>>> import numpy as np
>>> from numpy import linalg as LA
>>> np.set_printoptions(suppress=True, linewidth=140)
>>> def rd(a):
...     return np.round(a, 1) + 0
... 
>>> M = np.array([[1, 0, 0, 2, 0, 0],
...     [2, 0, 0, 4, 0, 0],
...     [2, 1, 0, 4, 2, 0],
...     [0, 0, 0, 0, 0, 0],
...     [0, 0, 0, 0, 0, 0],
...     [0, 0, 0, 0, 0, 0]])
>>> Uu, sigma, Vh = LA.svd(M)
>>> print(rd(sigma))
[6.9 1.6 0.  0.  0.  0. ]
>>> print(np.argmax(sigma[:-1] / (sigma[1:] + 1e-6)) + 1)
2
>>> Y = Uu[:, :2] @ np.diag(sigma[:2]) @ Vh[:2]
>>> print(rd(LA.norm(M - Y) / LA.norm(M)))
0.0
>>> print(LA.matrix_rank(Y))
2
>>> print(rd(np.abs(M - Y).max()))
0.0
>>> W0 = np.array([[-3.0, 1.0, 0.5, -1.1, 0.3],
...     [-3.3, -0.6, -0.4, -0.5, 1.5],
...     [1.5, 0.7, -1.5, 0.6, -1.1],
...     [-1.2, -1.1, -0.6, -0.8, 0.0]])
>>> t3 = np.stack([W0, 3 * W0, W0[::-1]])
>>> print(t3.shape)
(3, 4, 5)
>>> print(rd(LA.norm(t3, axis=(1, 2))))
[ 6.  17.9  6. ]
>>> u = np.array([3, 3, -2])
>>> print(rd(np.array([np.convolve(row, u, "same") for row in W0])))
[[ -6.   10.5  -3.8  -3.4   3.1]
 [-11.7   3.6  -1.5   3.8   5.5]
 [  6.6  -5.4  -4.1   1.5  -4.5]
 [ -6.9  -2.7  -2.   -1.2   1.6]]
>>> print(rd(np.polyval(u, W0[1])))
[20.8 -2.7 -2.7 -2.8  9.2]
>>> print(rd(np.correlate(W0[1], W0[2], "full")))
[ 3.6 -1.3  5.  -1.1 -6.7  0.5 -3.2  0.3  2.2]
